% python3 -q
>>> import numpy as np
>>> from numpy import linalg as LA
>>> np.set_printoptions(precision=2, suppress=True, linewidth=200, legacy="1.25")
>>> X = np.array([[7.83, 1.81, -3.66, 0.28],
...     [1.81, -2.63, 0.54, 5.49],
...     [-3.66, 0.54, -6.97, 0.95],
...     [0.28, 5.49, 0.95, -2.22]])
>>> X
array([[ 7.83,  1.81, -3.66,  0.28],
       [ 1.81, -2.63,  0.54,  5.49],
       [-3.66,  0.54, -6.97,  0.95],
       [ 0.28,  5.49,  0.95, -2.22]])
>>> round(float(LA.norm(X, "nuc")), 2)
27.99
>>> round(float(LA.norm(X) ** 2 / LA.norm(X, 2) ** 2), 2)
2.69
>>> LA.norm(X, axis=0)
array([8.84, 6.37, 7.95, 6.  ])
>>> np.round(LA.norm(X, 2), 2)
9.0
>>> print(np.round(LA.norm(X, 1), 2), round(float(LA.norm(X, np.inf)), 2))
13.58 13.58
>>> np.round(X[1] @ X[3], 2)
-25.61
>>> LA.norm(X, axis=1).argmax()
0
>>> round(float(LA.norm(X[1] - X[3])), 2)
11.31
>>> ev, V = LA.eigh(X)
>>> LA.svd(X, compute_uv=False)
array([9.  , 8.  , 7.99, 3.  ])
>>> print(LA.eigvalsh(X + 4 * np.eye(4)))
[-4.   -3.99  7.   13.  ]
>>> np.round(V.T @ V, 2) + 0
array([[1., 0., 0., 0.],
       [0., 1., 0., 0.],
       [0., 0., 1., 0.],
       [0., 0., 0., 1.]])
>>> np.unique(ev.round(6) + 0, return_counts=True)[1]
array([1, 1, 1, 1])
>>> np.abs(V[:, -1])
array([0.96, 0.18, 0.21, 0.1 ])
>>> np.round(V.T @ X @ V, 2) + 0
array([[-8.  ,  0.  ,  0.  ,  0.  ],
       [ 0.  , -7.99,  0.  ,  0.  ],
       [ 0.  ,  0.  ,  3.  ,  0.  ],
       [ 0.  ,  0.  ,  0.  ,  9.  ]])
>>> ev
array([-8.  , -7.99,  3.  ,  9.  ])
>>> arr = np.load("case15.npy")
>>> arr
array([[ 2.34, -0.77, -0.2 ],
       [ 0.01, -0.54, -0.38],
       [ 2.16, -1.89,  0.96],
       [-3.86, -1.4 , -0.35],
       [-1.48,  0.91, -0.26],
       [ 3.75,  1.8 , -0.35],
       [-3.38,  1.13, -0.53],
       [-0.43,  0.74,  0.84],
       [-4.13,  0.46, -0.04],
       [-0.36, -0.88,  0.83],
       [ 4.6 ,  0.55,  0.41],
       [ 1.58, -2.09,  0.29],
       [-3.3 ,  0.32,  0.65],
       [ 3.56, -2.39, -0.21],
       [ 2.45, -1.39, -0.72],
       [ 3.44,  2.05,  1.01],
       [ 2.75,  3.51, -0.84],
       [ 0.69,  0.12, -0.83],
       [-0.53,  0.51,  0.19],
       [ 6.44,  1.22,  0.61],
       [ 2.65, -0.22,  1.24]])
>>> B = np.c_[arr[:, :2] @ np.array([[0, -2], [-2, -2]]), np.array([-1, 1, -2, -1, -1, -2, 1, -2, 2, 0, 2, -2, 1, -2, 0, 1, -2, 2, 0, 2, -2])]
>>> B
array([[  1.54,  -3.14,  -1.  ],
       [  1.08,   1.06,   1.  ],
       [  3.78,  -0.54,  -2.  ],
       [  2.8 ,  10.52,  -1.  ],
       [ -1.82,   1.14,  -1.  ],
       [ -3.6 , -11.1 ,  -2.  ],
       [ -2.26,   4.5 ,   1.  ],
       [ -1.48,  -0.62,  -2.  ],
       [ -0.92,   7.34,   2.  ],
       [  1.76,   2.48,   0.  ],
       [ -1.1 , -10.3 ,   2.  ],
       [  4.18,   1.02,  -2.  ],
       [ -0.64,   5.96,   1.  ],
       [  4.78,  -2.34,  -2.  ],
       [  2.78,  -2.12,   0.  ],
       [ -4.1 , -10.98,   1.  ],
       [ -7.02, -12.52,  -2.  ],
       [ -0.24,  -1.62,   2.  ],
       [ -1.02,   0.04,   0.  ],
       [ -2.44, -15.32,   2.  ],
       [  0.44,  -4.86,  -2.  ]])
>>> LA.matrix_rank(B)
3
>>> LA.norm(LA.qr(arr)[0].T @ B, axis=0) ** 2 / ((B ** 2).sum(axis=0) + 1e-12)
array([1.  , 1.  , 0.08])
>>> print(np.round(LA.lstsq(arr, B[:, 0])[0], 2) + 0)
[ 0. -2.  0.]
>>> print(np.round(LA.norm(B - arr @ LA.lstsq(arr, B)[0], axis=0), 2) + 0)
[0.   0.   6.84]
>>> vec = np.array([2, -1, 2])
>>> y = B @ vec
>>> c, lr = np.zeros(3), 1 / LA.norm(B, 2) ** 2
>>> for i in range(4):
...     c -= lr * B.T @ (B @ c - y)
...     if i % 1 == 0: print(i, round(LA.norm(B @ c - y), 2))
... 
0 22.44
1 20.64
2 19.06
3 17.66
>>> print(c)
[ 0.58 -0.65  0.2 ]
>>> np.round(LA.cond(B), 2)
4.9
>>> B = np.array([[1, 1], [1, -1]])
>>> rng = np.random.default_rng(158)
>>> data = np.kron(B, np.kron(B, B))[rng.permutation(8)][:3]
>>> print(data)
[[ 1  1  1  1 -1 -1 -1 -1]
 [ 1 -1  1 -1 -1  1 -1  1]
 [ 1 -1 -1  1  1 -1 -1  1]]
>>> t3 = np.stack([data, 4 * data, data[::-1]])
>>> print(LA.matrix_rank(t3.reshape(3, -1)))
2
>>> t3.shape
(3, 3, 8)
>>> LA.matrix_rank(t3)
array([3, 3, 3])
>>> np.einsum("bij,cij->bc", t3, t3)
array([[ 24,  96,   8],
       [ 96, 384,  32],
       [  8,  32,  24]])
>>> (t3 @ data.T).shape
(3, 3, 3)
>>> LA.norm(t3, axis=(1, 2))
array([ 4.9, 19.6,  4.9])
